% python3 -q
>>> import numpy as np
>>> np.set_printoptions(precision=3, suppress=True, linewidth=140, floatmode="fixed")
>>> M = np.load("arr.npy")
>>> M
array([[ 17.000, -15.000,   6.000,   1.000],
       [ 16.000, -21.000,  16.000,  -2.000],
       [ 16.000, -29.000,  27.000,  -5.000],
       [ 16.000, -29.000,  22.000,   0.000]])
>>> P = np.triu(np.array([[2, 2, 2, 0], [1, 1, 1, 1], [1, 1, 0, 1], [2, 1, 2, 0]]), 1) + np.eye(4)
>>> A2 = P @ M @ np.linalg.inv(P)
>>> np.round(np.linalg.det(A2), 3)
np.float64(360.0)
>>> np.linalg.matrix_rank(A2)
np.int64(4)
>>> u = np.array([0, 2, 2, 2])
>>> A2 = M + np.outer(u, np.eye(4)[0])
>>> print(np.round(np.linalg.det(A2) / np.linalg.det(M), 3), round(float(1 + np.linalg.solve(M, u)[0]), 3))
2.778 2.778
>>> np.linalg.matrix_rank(A2 - M)
np.int64(1)
>>> left, sig, Vt = np.linalg.svd(M)
>>> np.argmax(sig[:-1] / (sig[1:] + 1e-6)) + 1
np.int64(3)
>>> A2 = left[:, :3] @ np.diag(sig[:3]) @ Vt[:3]
>>> round(float(np.abs(M - A2).max()), 3)
0.058
>>> np.round(np.linalg.norm(M - A2) / np.linalg.norm(M), 3)
np.float64(0.002)
>>> np.linalg.matrix_rank(A2)
np.int64(3)
>>> round(np.linalg.norm(M - A2, 2), 3), np.round(sig[3], 3)
(np.float64(0.127), np.float64(0.127))
>>> m1 = np.loadtxt("m.csv", delimiter=",")
>>> m1
array([[ 1.000, -1.000,  1.000, -1.000],
       [ 1.000,  0.000,  0.000,  0.000],
       [ 1.000,  1.000,  1.000,  1.000],
       [ 1.000,  2.000,  4.000,  8.000],
       [ 1.000,  3.000,  9.000, 27.000],
       [ 1.000,  4.000, 16.000, 64.000]])
>>> def softmax(z):
...     e = np.exp(z - z.max(axis=-1, keepdims=True))
...     return e / e.sum(axis=-1, keepdims=True)
... 
>>> softmax(m1).sum(axis=1)
array([1.000, 1.000, 1.000, 1.000, 1.000, 1.000])
>>> np.round(softmax(10 * m1[1]), 3) + 0
array([1.000, 0.000, 0.000, 0.000])
>>> softmax(m1[1] + 2)
array([0.475, 0.175, 0.175, 0.175])
>>> att = m1 @ m1.T / np.sqrt(4)
>>> print(np.round(softmax(att + np.triu(np.full(att.shape, -np.inf), 1)), 3) + 0)
[[1.000 0.000 0.000 0.000 0.000 0.000]
 [0.500 0.500 0.000 0.000 0.000 0.000]
 [0.100 0.164 0.736 0.000 0.000 0.000]
 [0.000 0.000 0.000 1.000 0.000 0.000]
 [0.000 0.000 0.000 0.000 1.000 0.000]
 [0.000 0.000 0.000 0.000 0.000 1.000]]
>>> softmax(att).round(6).argmax(axis=1)
array([0, 0, 5, 5, 5, 5])
>>> vec = np.array([1, -5, 1, 1])
>>> target = m1 @ vec
>>> np.round(np.linalg.pinv(m1) @ m1, 3) + 0
array([[1.000, 0.000, 0.000, 0.000],
       [0.000, 1.000, 0.000, 0.000],
       [0.000, 0.000, 1.000, 0.000],
       [0.000, 0.000, 0.000, 1.000]])
>>> np.linalg.lstsq(m1, target)[0]
array([ 1.000, -5.000,  1.000,  1.000])
>>> np.linalg.solve(m1.T @ m1, m1.T @ target)
array([ 1.000, -5.000,  1.000,  1.000])
>>> rng = np.random.default_rng(28)
>>> target = target + 0.1 * rng.normal(size=6)
>>> target
array([ 5.879,  1.013, -2.023,  2.948, 22.029, 61.093])
>>> beta, *_ = np.linalg.lstsq(m1, target)
>>> beta
array([ 0.984, -4.959,  0.957,  1.010])
>>> print(np.round(m1.T @ (target - m1 @ beta), 3) + 0)
[0.000 0.000 0.000 0.000]
>>> A2 = np.c_[m1[:, :1] @ np.array([[5]]), np.array([2, -2, 3, 3, 0, -1])]
>>> print(A2)
[[ 5.000  2.000]
 [ 5.000 -2.000]
 [ 5.000  3.000]
 [ 5.000  3.000]
 [ 5.000  0.000]
 [ 5.000 -1.000]]
>>> print(np.linalg.norm(np.linalg.qr(m1)[0].T @ A2, axis=0) ** 2 / ((A2 ** 2).sum(axis=0) + 1e-12))
[1.000 0.498]
>>> np.linalg.matrix_rank(A2)
np.int64(2)
>>> mat = np.eye(8, dtype=int)[rng.permutation(8)] * np.array([-7, 0, 4, -2, -2, 1, 4, 6])
>>> mat
array([[-7,  0,  0,  0,  0,  0,  0,  0],
       [ 0,  0,  0,  0,  0,  0,  0,  6],
       [ 0,  0,  0,  0, -2,  0,  0,  0],
       [ 0,  0,  0,  0,  0,  0,  4,  0],
       [ 0,  0,  4,  0,  0,  0,  0,  0],
       [ 0,  0,  0,  0,  0,  0,  0,  0],
       [ 0,  0,  0,  0,  0,  1,  0,  0],
       [ 0,  0,  0, -2,  0,  0,  0,  0]])
>>> G = mat.T @ mat
>>> np.diag(G)
array([49,  0, 16,  4,  4,  1, 16, 36])
>>> print(G)
[[49  0  0  0  0  0  0  0]
 [ 0  0  0  0  0  0  0  0]
 [ 0  0 16  0  0  0  0  0]
 [ 0  0  0  4  0  0  0  0]
 [ 0  0  0  0  4  0  0  0]
 [ 0  0  0  0  0  1  0  0]
 [ 0  0  0  0  0  0 16  0]
 [ 0  0  0  0  0  0  0 36]]
>>> np.linalg.matrix_rank(G)
np.int64(7)
>>> np.linalg.eigvalsh(G)[::-1]
array([49.000, 36.000, 16.000, 16.000,  4.000,  4.000,  1.000,  0.000])
>>> A = np.load("test3.npy")
>>> A
array([[1, 0, 0, 0, 0, 0, 0, 0, 0, 0],
       [0, 0, 0, 0, 0, 0, 0, 0, 0, 0],
       [0, 0, 5, 0, 0, 0, 0, 0, 0, 0],
       [0, 0, 0, 4, 0, 0, 0, 0, 0, 0],
       [0, 0, 0, 0, 0, 0, 0, 0, 0, 0],
       [0, 0, 0, 0, 0, 5, 0, 0, 0, 0],
       [0, 0, 0, 0, 0, 0, 5, 0, 0, 0],
       [0, 0, 0, 0, 0, 0, 0, 1, 0, 0],
       [0, 0, 0, 0, 0, 0, 0, 0, 1, 0],
       [0, 0, 0, 0, 0, 0, 0, 0, 0, 1]])
>>> lab = rng.permutation(10)
>>> print(lab)
[2 1 9 8 4 3 7 5 6 0]
>>> A2 = A[lab][:, lab]
>>> np.allclose(A2, A)
False
>>> np.round(np.linalg.det(A2), 3), round(np.linalg.det(A[lab]), 3)
(np.float64(0.0), np.float64(0.0))
>>> np.diag(A2)
array([5, 0, 1, 1, 0, 4, 1, 5, 5, 1])
>>> np.sort(np.linalg.eigvals(A))
array([0.000, 0.000, 1.000, 1.000, 1.000, 1.000, 4.000, 5.000, 5.000, 5.000])
>>> A @ A
array([[ 1,  0,  0,  0,  0,  0,  0,  0,  0,  0],
       [ 0,  0,  0,  0,  0,  0,  0,  0,  0,  0],
       [ 0,  0, 25,  0,  0,  0,  0,  0,  0,  0],
       [ 0,  0,  0, 16,  0,  0,  0,  0,  0,  0],
       [ 0,  0,  0,  0,  0,  0,  0,  0,  0,  0],
       [ 0,  0,  0,  0,  0, 25,  0,  0,  0,  0],
       [ 0,  0,  0,  0,  0,  0, 25,  0,  0,  0],
       [ 0,  0,  0,  0,  0,  0,  0,  1,  0,  0],
       [ 0,  0,  0,  0,  0,  0,  0,  0,  1,  0],
       [ 0,  0,  0,  0,  0,  0,  0,  0,  0,  1]])
>>> K = np.load("a.npy")
>>> print(K)
[[-3 -2 -1  0  0 -2  0 -3 -1]
 [-2 -1  0  1  1 -1  1 -2  0]
 [ 2  3  4  5  5  3  5  2  4]
 [-2 -1  0  1  1 -1  1 -2  0]
 [-3 -2 -1  0  0 -2  0 -3 -1]
 [ 1  2  3  4  4  2  4  1  3]
 [ 0  1  2  3  3  1  3  0  2]
 [ 3  4  5  6  6  4  6  3  5]
 [ 0  1  2  3  3  1  3  0  2]
 [-2 -1  0  1  1 -1  1 -2  0]]
>>> vec = np.array([2, -1, -1, -2, -2, 1, 2, 2, 3])
>>> (K * vec).sum(axis=1)
array([-14, -10,   6, -10, -14,   2,  -2,  10,  -2, -10])
>>> K @ np.ones(9)
array([-12.000,  -3.000,  33.000,  -3.000, -12.000,  24.000,  15.000,  42.000,  15.000,  -3.000])
>>> K @ np.eye(9)[1]
array([-2.000, -1.000,  3.000, -1.000, -2.000,  2.000,  1.000,  4.000,  1.000, -1.000])
>>> K @ vec
array([-14, -10,   6, -10, -14,   2,  -2,  10,  -2, -10])
>>> np.einsum("ij,j->i", K, vec)
array([-14, -10,   6, -10, -14,   2,  -2,  10,  -2, -10])
>>> K @ (2 * vec)
array([-28, -20,  12, -20, -28,   4,  -4,  20,  -4, -20])
>>> A2 = np.array([[0, 0],
...     [-2, -1],
...     [1, 3],
...     [-1, -2],
...     [1, 2],
...     [-2, -3],
...     [-1, -2],
...     [-2, -2],
...     [3, 3]])
>>> print(A2.T @ K.T)
[[10  7 -5  7 10 -2  1 -8  1  7]
 [ 8  6 -2  6  8  0  2 -4  2  6]]
>>> np.linalg.matrix_rank(K @ A2)
np.int64(2)
>>> np.einsum("ij->j", K)
array([-6,  4, 14, 24, 24,  4, 24, -6, 14])
>>> np.einsum("ij,ij->i", K, K)
array([ 28,  13, 133,  13,  28,  76,  37, 208,  37,  13])
>>> arr = np.loadtxt("dump.csv", delimiter=",")
>>> arr
array([[ 6.000,  0.000,  0.000, 13.000,  1.000,  0.000,  0.000,  7.000,  8.000, 11.000],
       [ 0.000,  0.000,  0.000,  0.000,  9.000,  3.000,  0.000,  0.000,  0.000,  2.000],
       [ 2.000,  1.000,  0.000, 10.000,  8.000,  0.000,  2.000,  8.000, 12.000,  5.000],
       [ 0.000,  0.000,  0.000,  0.000,  6.000,  2.000,  0.000,  0.000,  0.000,  0.000],
       [ 4.000,  2.000,  4.000,  5.000,  0.000,  0.000,  4.000,  1.000,  4.000,  1.000],
       [ 6.000,  0.000,  0.000,  7.000,  0.000,  4.000,  0.000,  1.000,  0.000, 11.000],
       [ 0.000,  5.000,  2.000,  0.000,  8.000,  0.000, 10.000,  2.000,  6.000,  0.000],
       [ 0.000,  1.000,  0.000,  4.000,  7.000,  0.000,  2.000,  4.000,  5.000,  2.000],
       [ 0.000,  1.000,  0.000,  2.000,  4.000,  0.000,  2.000,  2.000,  2.000,  1.000],
       [ 0.000,  2.000,  0.000,  3.000, 12.000,  0.000,  4.000,  5.000,  7.000,  0.000],
       [ 0.000,  0.000,  2.000,  0.000,  0.000, 11.000,  0.000,  0.000,  0.000,  1.000],
       [ 0.000,  0.000,  1.000,  0.000,  0.000,  9.000,  0.000,  0.000,  0.000,  0.000],
       [ 0.000,  3.000,  7.000,  0.000,  0.000,  0.000,  6.000,  0.000,  0.000,  0.000],
       [ 0.000,  4.000,  0.000,  5.000,  4.000,  0.000,  8.000,  5.000, 11.000,  0.000],
       [ 0.000,  6.000,  0.000,  3.000, 14.000,  0.000, 12.000,  7.000, 15.000,  0.000],
       [ 2.000,  0.000,  0.000,  7.000,  8.000,  0.000,  0.000,  5.000,  3.000,  8.000],
       [ 0.000,  4.000, 10.000,  0.000,  0.000,  0.000,  8.000,  0.000,  0.000,  0.000],
       [ 0.000,  2.000,  5.000,  0.000,  2.000,  3.000,  4.000,  0.000,  0.000,  0.000],
       [ 8.000,  0.000,  0.000, 10.000,  0.000,  4.000,  0.000,  2.000,  0.000, 14.000],
       [ 4.000,  0.000,  0.000,  4.000,  0.000,  0.000,  0.000,  0.000,  0.000,  5.000],
       [ 0.000,  2.000,  0.000,  3.000,  4.000,  0.000,  4.000,  3.000,  5.000,  0.000],
       [ 0.000,  0.000,  7.000,  0.000,  0.000, 13.000,  0.000,  0.000,  0.000,  0.000],
       [ 0.000,  0.000,  0.000,  0.000,  0.000,  9.000,  0.000,  0.000,  0.000,  2.000],
       [ 6.000,  1.000,  0.000, 12.000,  0.000,  0.000,  2.000,  6.000, 11.000,  6.000],
       [ 0.000,  3.000,  0.000,  4.000,  4.000,  0.000,  6.000,  4.000,  8.000,  0.000],
       [ 0.000,  0.000,  0.000,  3.000,  7.000,  0.000,  0.000,  3.000,  2.000,  3.000],
       [ 4.000,  2.000,  0.000, 15.000,  6.000,  0.000,  4.000, 11.000, 19.000,  6.000],
       [ 0.000,  1.000,  3.000,  0.000,  0.000,  3.000,  2.000,  0.000,  0.000,  0.000],
       [ 8.000,  0.000,  0.000, 13.000,  0.000,  0.000,  0.000,  5.000,  9.000,  8.000],
       [ 8.000,  0.000,  0.000, 21.000,  2.000,  0.000,  0.000, 13.000, 21.000, 12.000],
       [ 0.000,  0.000,  5.000,  0.000,  0.000, 13.000,  0.000,  0.000,  0.000,  0.000],
       [ 0.000,  1.000,  0.000,  2.000, 12.000,  0.000,  2.000,  4.000,  4.000,  1.000],
       [ 2.000,  1.000,  1.000,  2.000,  0.000,  0.000,  2.000,  0.000,  0.000,  1.000],
       [ 4.000,  0.000,  3.000,  0.000,  0.000,  7.000,  0.000,  0.000,  0.000,  4.000],
       [ 8.000,  0.000,  0.000, 17.000,  0.000,  0.000,  0.000,  9.000, 12.000, 13.000],
       [ 4.000,  2.000,  7.000,  3.000,  0.000,  0.000,  4.000,  0.000,  1.000,  0.000],
       [ 0.000,  0.000,  3.000,  0.000,  0.000,  8.000,  0.000,  0.000,  0.000,  0.000],
       [ 0.000,  1.000,  0.000,  0.000, 11.000,  0.000,  2.000,  0.000,  0.000,  0.000],
       [ 4.000,  0.000,  0.000,  5.000,  0.000,  0.000,  0.000,  1.000,  1.000,  4.000],
       [ 2.000,  1.000,  0.000,  8.000,  5.000,  0.000,  2.000,  6.000,  9.000,  4.000],
       [ 0.000,  1.000,  0.000,  0.000, 11.000,  0.000,  2.000,  0.000,  0.000,  0.000],
       [ 2.000,  0.000,  6.000,  0.000,  0.000,  4.000,  0.000,  0.000,  0.000,  0.000],
       [ 2.000,  3.000,  0.000, 12.000,  8.000,  0.000,  6.000, 10.000, 18.000,  3.000],
       [ 4.000,  0.000,  5.000,  1.000,  0.000,  1.000,  0.000,  0.000,  0.000,  2.000],
       [ 4.000,  0.000,  0.000,  9.000,  6.000,  1.000,  0.000,  5.000,  1.000, 12.000]])
>>> lab = arr[:, 3] > np.median(arr[:, 3])
>>> u = arr[lab].mean(axis=0) - arr[~lab].mean(axis=0)
>>> print(u)
[ 3.490 -0.283 -2.366  8.680 -0.741 -2.834 -0.567  4.421  6.385  5.925]
>>> np.round((((arr - arr.mean(axis=0)) @ u > 0) == lab).mean(), 3)
np.float64(0.911)
>>> ((arr - arr.mean(axis=0)) @ u > 0).astype(int)
array([1, 0, 1, 0, 0, 1, 0, 0, 0, 0, 0, 0, 0, 1, 1, 1, 0, 0, 1, 0, 0, 0, 0, 1, 1, 0, 1, 0, 1, 1, 0, 0, 0, 0, 1, 0, 0, 0, 1, 1, 0, 0, 1, 0,
       1])
